$ python3 -q
>>> import numpy as np
>>> np.set_printoptions(suppress=True, linewidth=120)
>>> m1 = np.load("a.npy")
>>> m1.round(2)
array([[ 0.95,  3.94, -0.59, -1.89,  0.12, -1.84, -1.92,  1.88,  1.46,  0.34,  2.32],
       [-0.03, -4.93,  0.37,  2.2 , -1.12,  2.82,  2.66, -2.22, -1.36, -0.23, -2.91],
       [ 1.26,  7.09, -0.55, -4.36, -0.79, -2.83, -3.6 ,  3.15,  2.47,  0.86,  5.51],
       [ 2.81,  3.16, -2.5 , -0.26,  3.54, -5.43, -0.22,  1.74,  1.19, -0.67, -1.7 ],
       [-0.76,  2.92,  0.39, -1.12,  0.93, -0.23, -2.82,  1.39,  0.9 ,  0.36,  2.25],
       [ 1.07, -0.51, -0.47, -0.37, -0.51, -1.81,  2.24,  0.34, -0.31, -0.13, -3.27],
       [ 0.22, -0.4 ,  0.21, -0.37, -1.81, -0.12,  1.59, -0.27, -0.42, -0.08,  0.4 ],
       [-0.52, -6.17,  0.91,  2.62, -0.77,  2.68,  3.33, -2.78, -1.91, -0.22, -5.18],
       [-1.69, -2.73,  0.68,  2.82,  0.26,  3.62, -0.13, -1.46, -1.  , -0.73,  1.67],
       [-0.97,  0.2 ,  0.22,  0.39,  0.4 ,  1.56, -1.58, -0.16,  0.16,  0.13,  2.08],
       [ 0.81, -1.28, -0.33,  0.45, -0.71, -0.89,  2.3 , -0.6 , -0.59, -0.47, -1.6 ]])
>>> ang = np.radians(45)
>>> R = np.eye(11)
>>> R[10, 10] = R[2, 2] = np.cos(ang)
>>> R[10, 2], R[2, 10] = -np.sin(ang), np.sin(ang)
>>> R.round(2)
array([[ 1.  ,  0.  ,  0.  ,  0.  ,  0.  ,  0.  ,  0.  ,  0.  ,  0.  ,  0.  ,  0.  ],
       [ 0.  ,  1.  ,  0.  ,  0.  ,  0.  ,  0.  ,  0.  ,  0.  ,  0.  ,  0.  ,  0.  ],
       [ 0.  ,  0.  ,  0.71,  0.  ,  0.  ,  0.  ,  0.  ,  0.  ,  0.  ,  0.  ,  0.71],
       [ 0.  ,  0.  ,  0.  ,  1.  ,  0.  ,  0.  ,  0.  ,  0.  ,  0.  ,  0.  ,  0.  ],
       [ 0.  ,  0.  ,  0.  ,  0.  ,  1.  ,  0.  ,  0.  ,  0.  ,  0.  ,  0.  ,  0.  ],
       [ 0.  ,  0.  ,  0.  ,  0.  ,  0.  ,  1.  ,  0.  ,  0.  ,  0.  ,  0.  ,  0.  ],
       [ 0.  ,  0.  ,  0.  ,  0.  ,  0.  ,  0.  ,  1.  ,  0.  ,  0.  ,  0.  ,  0.  ],
       [ 0.  ,  0.  ,  0.  ,  0.  ,  0.  ,  0.  ,  0.  ,  1.  ,  0.  ,  0.  ,  0.  ],
       [ 0.  ,  0.  ,  0.  ,  0.  ,  0.  ,  0.  ,  0.  ,  0.  ,  1.  ,  0.  ,  0.  ],
       [ 0.  ,  0.  ,  0.  ,  0.  ,  0.  ,  0.  ,  0.  ,  0.  ,  0.  ,  1.  ,  0.  ],
       [ 0.  ,  0.  , -0.71,  0.  ,  0.  ,  0.  ,  0.  ,  0.  ,  0.  ,  0.  ,  0.71]])
>>> Y = m1 @ R.T
>>> np.allclose(m1 @ m1.T, Y @ Y.T)
True
>>> round(np.linalg.det(R), 2), round(float(np.trace(R)), 2)
(np.float64(1.0), 10.41)
>>> print(np.allclose(np.linalg.norm(m1, axis=1), np.linalg.norm(Y, axis=1)))
True
>>> print(np.round(R.T @ R, 2) + 0)
[[1. 0. 0. 0. 0. 0. 0. 0. 0. 0. 0.]
 [0. 1. 0. 0. 0. 0. 0. 0. 0. 0. 0.]
 [0. 0. 1. 0. 0. 0. 0. 0. 0. 0. 0.]
 [0. 0. 0. 1. 0. 0. 0. 0. 0. 0. 0.]
 [0. 0. 0. 0. 1. 0. 0. 0. 0. 0. 0.]
 [0. 0. 0. 0. 0. 1. 0. 0. 0. 0. 0.]
 [0. 0. 0. 0. 0. 0. 1. 0. 0. 0. 0.]
 [0. 0. 0. 0. 0. 0. 0. 1. 0. 0. 0.]
 [0. 0. 0. 0. 0. 0. 0. 0. 1. 0. 0.]
 [0. 0. 0. 0. 0. 0. 0. 0. 0. 1. 0.]
 [0. 0. 0. 0. 0. 0. 0. 0. 0. 0. 1.]]
>>> np.round(np.linalg.pinv(R), 2)
array([[ 1.  ,  0.  ,  0.  ,  0.  ,  0.  ,  0.  ,  0.  ,  0.  ,  0.  ,  0.  ,  0.  ],
       [ 0.  ,  1.  ,  0.  ,  0.  ,  0.  ,  0.  ,  0.  ,  0.  ,  0.  ,  0.  ,  0.  ],
       [ 0.  ,  0.  ,  0.71,  0.  ,  0.  ,  0.  ,  0.  ,  0.  ,  0.  ,  0.  , -0.71],
       [ 0.  ,  0.  ,  0.  ,  1.  ,  0.  ,  0.  ,  0.  ,  0.  ,  0.  ,  0.  ,  0.  ],
       [ 0.  ,  0.  ,  0.  ,  0.  ,  1.  ,  0.  ,  0.  ,  0.  ,  0.  ,  0.  ,  0.  ],
       [ 0.  ,  0.  ,  0.  ,  0.  ,  0.  ,  1.  ,  0.  ,  0.  ,  0.  ,  0.  ,  0.  ],
       [ 0.  ,  0.  ,  0.  ,  0.  ,  0.  ,  0.  ,  1.  ,  0.  ,  0.  ,  0.  ,  0.  ],
       [ 0.  ,  0.  ,  0.  ,  0.  ,  0.  ,  0.  ,  0.  ,  1.  ,  0.  ,  0.  ,  0.  ],
       [ 0.  ,  0.  ,  0.  ,  0.  ,  0.  ,  0.  ,  0.  ,  0.  ,  1.  ,  0.  ,  0.  ],
       [ 0.  ,  0.  ,  0.  ,  0.  ,  0.  ,  0.  ,  0.  ,  0.  ,  0.  ,  1.  ,  0.  ],
       [ 0.  ,  0.  ,  0.71,  0.  ,  0.  ,  0.  ,  0.  ,  0.  ,  0.  ,  0.  ,  0.71]])
>>> print(R[:, 6] @ R[:, 2])
0.0
>>> np.round(R @ R.T, 2) + 0
array([[1., 0., 0., 0., 0., 0., 0., 0., 0., 0., 0.],
       [0., 1., 0., 0., 0., 0., 0., 0., 0., 0., 0.],
       [0., 0., 1., 0., 0., 0., 0., 0., 0., 0., 0.],
       [0., 0., 0., 1., 0., 0., 0., 0., 0., 0., 0.],
       [0., 0., 0., 0., 1., 0., 0., 0., 0., 0., 0.],
       [0., 0., 0., 0., 0., 1., 0., 0., 0., 0., 0.],
       [0., 0., 0., 0., 0., 0., 1., 0., 0., 0., 0.],
       [0., 0., 0., 0., 0., 0., 0., 1., 0., 0., 0.],
       [0., 0., 0., 0., 0., 0., 0., 0., 1., 0., 0.],
       [0., 0., 0., 0., 0., 0., 0., 0., 0., 1., 0.],
       [0., 0., 0., 0., 0., 0., 0., 0., 0., 0., 1.]])
>>> np.round(np.linalg.norm(R, axis=0), 2)
array([1., 1., 1., 1., 1., 1., 1., 1., 1., 1., 1.])
